>>> import numpy as np
>>> from numpy import linalg as LA
>>> np.set_printoptions(precision=3, suppress=True, linewidth=120)
>>> J = np.diag(np.array([3, 2, 1, 0]))
>>> J
array([[3, 0, 0, 0],
       [0, 2, 0, 0],
       [0, 0, 1, 0],
       [0, 0, 0, 0]])
>>> f = np.array([1, 1, 0])
>>> np.array([np.convolve(row, f, "same") for row in J])
array([[3, 0, 0, 0],
       [2, 2, 0, 0],
       [0, 1, 1, 0],
       [0, 0, 0, 0]])
>>> np.polyval(f, J[2])
array([0, 0, 2, 0])
>>> np.correlate(J[2], J[3], "full")
array([0, 0, 0, 0, 0, 0, 0])
>>> J @ LA.pinv(J) @ J
array([[3., 0., 0., 0.],
       [0., 2., 0., 0.],
       [0., 0., 1., 0.],
       [0., 0., 0., 0.]])
>>> try:
...     LA.inv(J)
... except LA.LinAlgError as e:
...     print(e)
... 
Singular matrix
>>> np.allclose(J[:-1].T @ LA.lstsq(J[:-1].T, J[-1])[0], J[-1])
True
>>> np.abs(np.diag(LA.qr(J)[1])) > 1e-9
array([ True,  True,  True, False])
>>> LA.lstsq(J[:-1].T, J[-1])[2]
np.int32(3)
>>> B = np.array([[9, 8, 5], [2, 7, 8], [8, 6, 9], [6, 4, 9]])
>>> J @ B
array([[27, 24, 15],
       [ 4, 14, 16],
       [ 8,  6,  9],
       [ 0,  0,  0]])
>>> B @ J
Traceback (most recent call last):
  File "<python-input-16>", line 1, in <module>
    B @ J
    ~~^~~
ValueError: matmul: Input operand 1 has a mismatch in its core dimension 0, with gufunc signature (n?,k),(k,m?)->(n?,m?) (size 4 is different from 3)
>>> np.vstack([J, B.T]).shape
(7, 4)
>>> w, evecs = LA.eigvalsh(J)
Traceback (most recent call last):
  File "<python-input-18>", line 1, in <module>
    w, evecs = LA.eigvalsh(J)
    ^^^^^^^^
ValueError: too many values to unpack (expected 2)
>>> w, evecs = LA.eigh(J)
>>> np.abs(evecs[:, -1])
array([1., 0., 0., 0.])
>>> w
array([0., 1., 2., 3.])
>>> evecs @ np.diag(w) @ evecs.T
array([[3., 0., 0., 0.],
       [0., 2., 0., 0.],
       [0., 0., 1., 0.],
       [0., 0., 0., 0.]])
>>> (w > 1e-8).sum(), (w < -1e-8).sum()
(np.int64(3), np.int64(0))
>>> LA.svd(J, compute_uv=False)
array([3., 2., 1., 0.])
>>> np.unique(w.round(6) + 0, return_counts=True)[1]
array([1, 1, 1, 1])
>>> K = np.loadtxt("run2.csv", delimiter=",")
>>> K
array([[ 1.   , -0.9  ,  1.092, -0.4  , -1.6  ],
       [-1.7  , -2.6  , -1.874,  0.6  , -0.4  ],
       [ 0.8  ,  0.7  , -0.059,  0.   ,  1.1  ],
       [-1.6  ,  1.   ,  3.549, -1.2  ,  0.7  ],
       [ 0.4  ,  0.8  , -0.9  ,  0.3  ,  0.3  ],
       [-0.6  ,  1.5  ,  0.754, -0.3  , -1.7  ],
       [ 1.7  ,  0.1  , -3.297,  1.1  ,  0.3  ],
       [-0.2  ,  0.4  ,  0.091,  0.   ,  0.7  ],
       [ 0.   ,  0.3  , -6.268,  2.1  , -2.3  ],
       [-1.1  , -0.7  , -1.48 ,  0.5  ,  0.3  ],
       [-1.1  ,  0.3  ,  4.234, -1.4  ,  0.3  ],
       [-0.2  ,  0.3  ,  3.917, -1.3  ,  0.3  ],
       [ 0.4  , -0.2  ,  0.906, -0.3  ,  1.7  ],
       [-1.7  ,  0.2  , -1.851,  0.6  , -0.4  ],
       [ 1.3  ,  0.2  , -2.631,  0.9  ,  0.4  ],
       [-0.3  , -0.5  ,  3.869, -1.3  , -0.4  ],
       [ 0.3  ,  0.2  , -0.032,  0.   , -1.2  ],
       [-0.7  ,  0.1  , -2.682,  0.9  ,  0.8  ],
       [ 0.7  ,  0.2  , -0.308,  0.1  , -2.   ],
       [-0.5  ,  0.5  ,  0.238, -0.1  ,  0.6  ],
       [ 1.3  ,  1.5  , -4.537,  1.5  , -0.4  ],
       [ 0.   , -1.5  ,  2.988, -1.   ,  0.5  ],
       [ 0.6  , -0.9  ,  0.95 , -0.3  ,  1.5  ],
       [-2.3  , -0.3  ,  1.218, -0.4  , -1.7  ],
       [ 0.8  , -1.7  ,  2.665, -0.9  ,  1.8  ],
       [-0.2  ,  1.6  , -3.559,  1.2  ,  0.   ],
       [ 0.3  ,  0.2  ,  0.559, -0.2  , -0.4  ],
       [-0.5  ,  1.   , -1.848,  0.6  , -0.3  ],
       [ 1.7  , -2.1  ,  1.546, -0.5  ,  0.8  ],
       [ 0.3  , -0.2  , -0.933,  0.3  , -0.9  ],
       [ 1.1  ,  1.6  ,  3.356, -1.1  ,  0.2  ],
       [ 1.1  , -1.3  ,  0.072,  0.   ,  0.4  ],
       [-0.9  ,  0.1  , -8.431,  2.8  , -0.8  ],
       [ 1.4  ,  0.   ,  3.024, -1.   , -1.3  ],
       [ 1.1  , -1.   , -3.578,  1.2  , -0.5  ],
       [-0.5  , -0.8  ,  5.973, -2.   ,  0.6  ]])
>>> cen = K - K.mean(axis=0)
>>> evecs = LA.svd(cen)[2][:4]
>>> B = cen - cen @ evecs.T @ evecs
>>> np.round(np.cov(cen @ evecs.T, rowvar=False), 3) + 0
array([[10.803,  0.   ,  0.   ,  0.   ],
       [ 0.   ,  1.23 ,  0.   ,  0.   ],
       [ 0.   ,  0.   ,  0.962,  0.   ],
       [ 0.   ,  0.   ,  0.   ,  0.805]])
>>> LA.norm(B, axis=1).round(6).argmax()
np.int64(5)
>>> np.round(B.std(axis=0), 3) + 0
array([0.   , 0.   , 0.005, 0.014, 0.   ])
>>> (cen @ evecs.T).std(axis=0)
array([3.241, 1.093, 0.967, 0.884])
>>> np.diag(evecs.T @ evecs)
array([1. , 1. , 0.9, 0.1, 1. ])
>>> gram = np.cov(K, rowvar=False)
>>> np.argwhere(np.triu(np.abs(np.corrcoef(K.T)) > 0.8, 1))
array([[2, 3]])
>>> np.argsort(-K.std(axis=0).round(6), kind="stable")
array([2, 3, 0, 4, 1])
>>> np.polyfit(K[:, 2], K[:, 4], 1)
array([ 0.096, -0.075])
>>> np.abs(K).max()
np.float64(8.431)
>>> cen = (K - K.mean(axis=0)) / K.std(axis=0)
>>> np.argwhere(np.abs(cen) > 2)
array([[ 1,  1],
       [ 8,  2],
       [ 8,  3],
       [ 8,  4],
       [23,  0],
       [28,  1],
       [32,  2],
       [32,  3]])
>>> coef = LA.lstsq(np.delete(cen, 0, axis=1), cen[:, 0])[0]
>>> round(1 - np.var(cen[:, 0] - np.delete(cen, 0, axis=1) @ coef), 3)
np.float64(0.078)
>>> coef
array([-0.028, 14.626, 14.691,  0.069])
>>> B = K / np.sqrt((K ** 2).mean(axis=1, keepdims=True))
>>> LA.matrix_rank(K - K.mean(axis=1, keepdims=True))
np.int64(4)
>>> LA.matrix_rank(B) == LA.matrix_rank(K)
np.True_
>>> LA.norm(B, axis=1)
array([2.236, 2.236, 2.236, 2.236, 2.236, 2.236, 2.236, 2.236, 2.236, 2.236, 2.236, 2.236, 2.236, 2.236, 2.236, 2.236,
       2.236, 2.236, 2.236, 2.236, 2.236, 2.236, 2.236, 2.236, 2.236, 2.236, 2.236, 2.236, 2.236, 2.236, 2.236, 2.236,
       2.236, 2.236, 2.236, 2.236])
>>> W0 = np.load("data.npy")
>>> W0
array([[ 1.074,  0.004, -0.073,  3.361, -0.15 , -0.814,  1.827,  1.568,  0.041],
       [-1.762, -1.184,  0.512, -2.468, -0.457,  0.477,  1.069,  0.084, -0.005],
       [ 0.664,  1.58 ,  0.372, -0.173,  0.008,  2.224,  1.733,  0.672,  0.606]])
>>> vec = np.array([0, 2, 1, 0, -2, -1, -1, 0, 0])
>>> h1 = np.maximum(W0 @ vec, 0)
>>> np.maximum(W0 @ vec, 0) - np.maximum(-W0 @ vec, 0)
array([-0.778, -2.488, -0.441])
>>> np.flatnonzero(h1 > 1e-9)
array([], dtype=int64)
>>> data = np.loadtxt("a.csv", delimiter=",")
>>> data
array([[ -0.4,   0.4,   0.2,   0. ,  -0.1,  -0.3],
       [  0.1,  -0.2,   1.4,  -0.1,   1.8,   0.8],
       [ -0.4,   1.3,  -0.7,  -0.1,   1.7,  -0.9],
       [  0.2,  -1.3,   0.7,   1.6,  -1.6,   0.1],
       [  1.6,   0.3,  -1.8,  -1.1,   1.3,  -1.8],
       [ -0.3,   0.5,  -0.9,   1. ,  -0.4,   0.4],
       [ -0.4,  -1.5,   0.1,   1.6,   0. ,  -0.7],
       [ -0.6,   0.3,  -2.6,   1.5,  -1.3,  -0.8],
       [ -0.6,  -0.3,  -0.3,   0.3,   0.5,   0.7],
       [ -0.6,   0.3,  -1.6,   0.7,  -0.3,  -1. ],
       [ -0.3,   0.2,  -1.1,   0.7,  -0.4,   0.8],
       [  0.6,  -2.5,   1.1,   2.2,   0.4,   0.1],
       [  0.5,   0.6,  -1.3,  -1.3,  -0.7,  -0.3],
       [  1.2,  -1.1,   1.3,   1.8,   1.3,   0.7],
       [  0.7,   0.6,   0.3,   1. ,   0.1,   0.6],
       [  0.3,  -1. ,  -0.9,  -1.6,   0.8,  -0.2],
       [ -0.3,  -0.9,  -0.9,  -0.2,  -0.6,  -1.5],
       [  0.2,  -0.7,   1.4,  -0.5,   1. ,   2.1],
       [  4. ,   8.5,   2. ,  -3. , -10. ,   2.5],
       [ -1.6,  -0.9,   1.5,  -0.6,   0. ,  -0.7],
       [  1.7,  -0.6,  -2.6,  -1.1,  -0.7,  -0.5],
       [ -0.1,  -1.1,   0.3,  -0.6,  -0.4,   2.2],
       [  2.8,   2. ,  -0.6,   0.1,   1.1,   0.8],
       [ -0.9,   2. ,  -0.2,   0.3,   0.6,  -1.3],
       [  0.9,   1.5,   0.2,   2.2,   0.3,   0.3],
       [ -0.1,  -0.1,   0.5,  -1.7,  -0.2,  -1.3],
       [ -0.9,  -0.7,  -0.7,   1.9,   0.7,   1.4],
       [  3.1,  -0.7,  -1.3,   0.6,   0.5,  -0.9]])
>>> C = data[[13, 26]].astype(float)
>>> for _ in range(5):
...     lab = LA.norm(data[:, None] - C, axis=-1).argmin(axis=1)
...     C = np.array([data[lab == j].mean(axis=0) for j in range(2)])
... 
>>> lab
array([1, 0, 1, 0, 1, 1, 1, 1, 1, 1, 1, 0, 1, 0, 0, 1, 1, 0, 0, 1, 1, 0, 0, 1, 0, 1, 1, 1])
>>> C
array([[ 1.06 ,  0.57 ,  0.81 ,  0.47 , -0.6  ,  1.02 ],
       [-0.011, -0.044, -0.811,  0.05 ,  0.078, -0.494]])
>>> C[1] - C[0]
array([-1.071, -0.614, -1.621, -0.42 ,  0.678, -1.514])
>>> np.abs(C[1] - C[0]).argmax()
np.int64(2)
